$ ipython --no-banner

In [1]: import numpy as np

In [2]: np.set_printoptions(suppress=True, linewidth=160)

In [3]: def tidy(a):
   ...:     return np.round(a, 1) + 0
   ...: 

In [4]: other = np.array([[0, 2], [0, 2]])

In [5]: A = np.tile(other, (2, 2))

In [6]: print(A)
[[0 2 0 2]
 [0 2 0 2]
 [0 2 0 2]
 [0 2 0 2]]

In [7]: print(np.allclose(A[:-1].T @ np.linalg.lstsq(A[:-1].T, A[-1])[0], A[-1]))
True

In [8]: print(tidy(A @ np.linalg.pinv(A) @ A))
[[0. 2. 0. 2.]
 [0. 2. 0. 2.]
 [0. 2. 0. 2.]
 [0. 2. 0. 2.]]

In [9]: print(tidy(np.trace(np.linalg.pinv(A) @ A)))
1.0

In [10]: M = np.array([[-2, 2, 3, 5, 9],
    ...:     [-1, 2, -1, 1, 7],
    ...:     [-8, -8, 2, 2, -1],
    ...:     [9, -1, -4, -5, -5]])

In [11]: M[:, 0] = -2 * M[:, 4]

In [12]: print(M)
[[-18   2   3   5   9]
 [-14   2  -1   1   7]
 [  2  -8   2   2  -1]
 [ 10  -1  -4  -5  -5]]

In [13]: U, sigma, vt = np.linalg.svd(M, full_matrices=False)

In [14]: print(np.abs(U[:, 0]).round(6).argmax())
0

In [15]: print(tidy(vt @ vt.T))
[[1. 0. 0. 0.]
 [0. 1. 0. 0.]
 [0. 0. 1. 0.]
 [0. 0. 0. 1.]]

In [16]: print(tidy(U.T @ M @ vt.T))
[[29.   0.   0.   0. ]
 [ 0.   8.9  0.   0. ]
 [ 0.   0.   4.3  0. ]
 [ 0.   0.   0.   0.1]]

In [17]: x = np.array([0, 3, 2, 3, 3])

In [18]: h = np.maximum(M @ x, 0)

In [19]: print(h)
[54 28  0  0]

In [20]: print(M * (h > 1e-9)[:, None])
[[-18   2   3   5   9]
 [-14   2  -1   1   7]
 [  0   0   0   0   0]
 [  0   0   0   0   0]]

In [21]: other = np.array([[-1, -2, -3], [6, 3, 2]])

In [22]: Z = np.kron(other, M)

In [23]: print(np.linalg.matrix_rank(Z))
8

In [24]: print(Z)
[[  18   -2   -3   -5   -9   36   -4   -6  -10  -18   54   -6   -9  -15  -27]
 [  14   -2    1   -1   -7   28   -4    2   -2  -14   42   -6    3   -3  -21]
 [  -2    8   -2   -2    1   -4   16   -4   -4    2   -6   24   -6   -6    3]
 [ -10    1    4    5    5  -20    2    8   10   10  -30    3   12   15   15]
 [-108   12   18   30   54  -54    6    9   15   27  -36    4    6   10   18]
 [ -84   12   -6    6   42  -42    6   -3    3   21  -28    4   -2    2   14]
 [  12  -48   12   12   -6    6  -24    6    6   -3    4  -16    4    4   -2]
 [  60   -6  -24  -30  -30   30   -3  -12  -15  -15   20   -2   -8  -10  -10]]

In [25]: print(tidy(np.linalg.norm(Z, 2)), tidy(np.linalg.norm(other, 2) * np.linalg.norm(M, 2)))
218.0 218.0

In [26]: other = M[0, 0] * M[1:] - np.outer(M[1:, 0], M[0])

In [27]: print(other)
[[  0  -8  60  52   0]
 [  0 140 -42 -46   0]
 [  0  -2  42  40   0]]

In [28]: print(tidy(M[:, 0] / M[0, 0]))
[ 1.   0.8 -0.1 -0.6]

In [29]: rng = np.random.default_rng(554)

In [30]: other = M + rng.integers(-2, 3, (4, 3)) @ rng.integers(-2, 3, (3, 5))

In [31]: print(other)
[[-12   2   1   5   8]
 [-22   2   3   1   7]
 [  0  -5   8   2   3]
 [  0  -1   2  -5  -6]]

In [32]: print(np.linalg.matrix_rank(other - M, tol=1e-8))
3

In [33]: print(tidy(np.linalg.svd(other - M, compute_uv=False)))
[16.7  6.4  1.8  0. ]

In [34]: print(other - M)
[[  6   0  -2   0  -1]
 [ -8   0   4   0   0]
 [ -2   3   6   0   4]
 [-10   0   6   0  -1]]
